In [1]: import numpy as np

In [2]: np.set_printoptions(suppress=True, linewidth=120)

In [3]: tidy = lambda a: np.round(a, 2) + 0

In [4]: J = np.array([[0.5, 0.0, 0.5], [0.33, 0.67, 0.0], [0.5, 0.0, 0.5]])

In [5]: np.unique(J.round(6), axis=0).shape
Out[5]: (2, 3)

In [6]: np.linalg.lstsq(J[:-1].T, J[-1])[2]
Out[6]: np.int32(2)

In [7]: ang = np.radians(45)

In [8]: Rm = np.eye(3)

In [9]: Rm[0, 0] = Rm[1, 1] = np.cos(ang)

In [10]: Rm[0, 1], Rm[1, 0] = -np.sin(ang), np.sin(ang)

In [11]: tidy(Rm)
Out[11]: 
array([[ 0.71, -0.71,  0.  ],
       [ 0.71,  0.71,  0.  ],
       [ 0.  ,  0.  ,  1.  ]])

In [12]: out = J @ Rm.T

In [13]: tidy(np.linalg.svd(J, compute_uv=False)), tidy(np.linalg.svd(out, compute_uv=False))
Out[13]: (array([1.05, 0.68, 0.  ]), array([1.05, 0.68, 0.  ]))

In [14]: tidy(out)
Out[14]: 
array([[ 0.35,  0.35,  0.5 ],
       [-0.24,  0.71,  0.  ],
       [ 0.35,  0.35,  0.5 ]])

In [15]: tidy(np.abs(out - J).max(axis=0))
Out[15]: array([0.57, 0.35, 0.  ])

In [16]: M = np.load("block8.npy")

In [17]: M
Out[17]: 
array([[ 4,  4,  4,  4],
       [ 4,  8,  8,  8],
       [ 4,  8, 12, 12],
       [ 4,  8, 12, 16]])

In [18]: # equal to its transpose

In [19]: vec = np.ones(4)

In [20]: for _ in range(5):
    ...:     vec = M @ vec
    ...:     vec /= np.linalg.norm(vec)
    ...:     print(round(vec @ M @ vec, 2))
    ...: 
33.12
33.16
33.16
33.16
33.16

In [21]: tidy(np.linalg.eigvalsh(M)[-1])
Out[21]: np.float64(33.16)

In [22]: tidy(vec)
Out[22]: array([0.23, 0.43, 0.58, 0.66])

In [23]: proj = np.triu(np.array([[0, 3, 0, 3], [0, 3, 2, 0], [2, 1, 0, 0], [1, 0, 2, 0]]), 1) + np.eye(4)

In [24]: out = proj @ M @ np.linalg.inv(proj)

In [25]: tidy(np.poly(out))
Out[25]: array([   1.,  -40.,  240., -448.,  256.])

In [26]: np.trace(out), np.trace(M)
Out[26]: (np.float64(40.0), np.int64(40))

In [27]: vals, V = np.linalg.eigh(M)

In [28]: tidy(np.linalg.svd(M, compute_uv=False))
Out[28]: array([33.16,  4.  ,  1.7 ,  1.13])

In [29]: (vals > 1e-8).sum(), (vals < -1e-8).sum()
Out[29]: (np.int64(4), np.int64(0))

In [30]: tidy(V @ np.diag(vals) @ V.T)
Out[30]: 
array([[ 4.,  4.,  4.,  4.],
       [ 4.,  8.,  8.,  8.],
       [ 4.,  8., 12., 12.],
       [ 4.,  8., 12., 16.]])

In [31]: tidy(np.abs(V[:, -1]))
Out[31]: array([0.23, 0.43, 0.58, 0.66])

In [32]: tidy(np.linalg.eigvalsh(M @ M))
Out[32]: array([   1.28,    2.9 ,   16.  , 1099.81])

In [33]: tidy(V.T @ V)
Out[33]: 
array([[1., 0., 0., 0.],
       [0., 1., 0., 0.],
       [0., 0., 1., 0.],
       [0., 0., 0., 1.]])

In [34]: tidy(vals.sum()), np.trace(M)
Out[34]: (np.float64(40.0), np.int64(40))
